>>> import numpy as np
>>> import numpy.linalg as la
>>> np.set_printoptions(precision=2, suppress=True, linewidth=140)
>>> rnd = lambda a: np.round(a, 2) + 0
>>> rng = np.random.default_rng(468594)
>>> data = np.array([[3, -2, 0, -2, 2, -2, 0, -3],
...     [2, 3, 3, 1, 1, 2, -3, -2],
...     [3, -3, -3, -2, -3, -1, 2, -3],
...     [0, -1, -2, -2, -3, 1, -2, 3],
...     [2, 3, 1, 2, 3, 3, 3, 1],
...     [3, 1, 2, 3, 2, -2, -1, 3],
...     [2, 2, -1, -2, -1, -2, -1, -3],
...     [-3, 3, 0, -2, 1, 3, -2, -1],
...     [0, -1, -1, 0, -1, 1, 3, 0],
...     [-2, 3, -3, -3, -1, -2, 2, -3],
...     [3, -1, -3, 2, -3, -2, 3, 2],
...     [-2, 0, 3, 1, 0, 2, -2, 3],
...     [-2, 3, -2, 0, 3, -3, 2, -3]]) * (rng.random((13, 8)) < 0.3)
>>> data
array([[ 0,  0,  0,  0,  2,  0,  0,  0],
       [ 2,  3,  3,  0,  0,  2,  0,  0],
       [ 0,  0,  0, -2, -3, -1,  0,  0],
       [ 0, -1,  0,  0,  0,  0, -2,  0],
       [ 0,  0,  0,  0,  0,  0,  3,  1],
       [ 0,  0,  0,  3,  0,  0,  0,  0],
       [ 0,  0,  0,  0,  0,  0,  0, -3],
       [ 0,  0,  0,  0,  0,  0, -2,  0],
       [ 0,  0,  0,  0,  0,  0,  0,  0],
       [-2,  0, -3,  0,  0, -2,  0,  0],
       [ 0, -1, -3,  0, -3, -2,  0,  0],
       [ 0,  0,  0,  0,  0,  2,  0,  3],
       [-2,  0, -2,  0,  3,  0,  2,  0]])
>>> A2 = np.c_[data[:, :2] @ np.array([[1, 4], [-4, 4]]), np.array([1, 0, 1, 0, -2, 0, 2, 1, -1, 2, 2, 1, -2])]
>>> A2
array([[  0,   0,   1],
       [-10,  20,   0],
       [  0,   0,   1],
       [  4,  -4,   0],
       [  0,   0,  -2],
       [  0,   0,   0],
       [  0,   0,   2],
       [  0,   0,   1],
       [  0,   0,  -1],
       [ -2,  -8,   2],
       [  4,  -4,   2],
       [  0,   0,   1],
       [ -2,  -8,  -2]])
>>> la.matrix_rank(A2)
np.int64(3)
>>> la.matrix_rank(np.c_[data, A2])
np.int64(9)
>>> vec = np.array([1, -1, 1, 0, 1, 2, 2, 1])
>>> target = data @ vec
>>> target
array([ 2,  6, -5, -3,  7,  0, -3, -4,  0, -9, -9,  7,  3])
>>> rnd(la.pinv(data) @ data)
array([[1., 0., 0., 0., 0., 0., 0., 0.],
       [0., 1., 0., 0., 0., 0., 0., 0.],
       [0., 0., 1., 0., 0., 0., 0., 0.],
       [0., 0., 0., 1., 0., 0., 0., 0.],
       [0., 0., 0., 0., 1., 0., 0., 0.],
       [0., 0., 0., 0., 0., 1., 0., 0.],
       [0., 0., 0., 0., 0., 0., 1., 0.],
       [0., 0., 0., 0., 0., 0., 0., 1.]])
>>> rnd(la.lstsq(data, target)[0])
array([ 1., -1.,  1.,  0.,  1.,  2.,  2.,  1.])
>>> try:
...     la.solve(data, target)
... except la.LinAlgError as e:
...     print(e)
... 
Last 2 dimensions of the array must be square
>>> target = target + 0.3 * rng.normal(size=13)
>>> rnd(target)
array([ 1.95,  6.17, -5.2 , -3.14,  6.61,  0.27, -2.78, -3.63,  0.2 , -9.35, -9.16,  6.99,  2.97])
>>> coef, *_ = la.lstsq(data, target)
>>> rnd(coef)
array([ 0.98, -0.98,  0.98,  0.08,  0.98,  2.15,  1.93,  0.91])
>>> rnd(la.norm(target - data @ coef))
np.float64(0.46)
>>> proj = data @ la.solve(data.T @ data, data.T)
>>> rnd(np.trace(proj))
np.float64(8.0)
>>> rnd(np.diag(proj))
array([0.45, 0.91, 0.66, 0.29, 0.56, 0.85, 0.82, 0.24, 0.  , 0.73, 0.96, 0.88, 0.65])
>>> Q, r_ = la.qr(data)
>>> rnd(abs(r_[0, 0])), rnd(la.norm(data[:, 0]))
(np.float64(3.46), np.float64(3.46))
>>> Q.shape, r_.shape
((13, 8), (8, 8))
>>> rnd(np.trace(Q @ Q.T))
np.float64(8.0)
>>> rnd(Q.T @ Q)
array([[1., 0., 0., 0., 0., 0., 0., 0.],
       [0., 1., 0., 0., 0., 0., 0., 0.],
       [0., 0., 1., 0., 0., 0., 0., 0.],
       [0., 0., 0., 1., 0., 0., 0., 0.],
       [0., 0., 0., 0., 1., 0., 0., 0.],
       [0., 0., 0., 0., 0., 1., 0., 0.],
       [0., 0., 0., 0., 0., 0., 1., 0.],
       [0., 0., 0., 0., 0., 0., 0., 1.]])
>>> np.allclose(r_.T @ r_, data.T @ data)
True
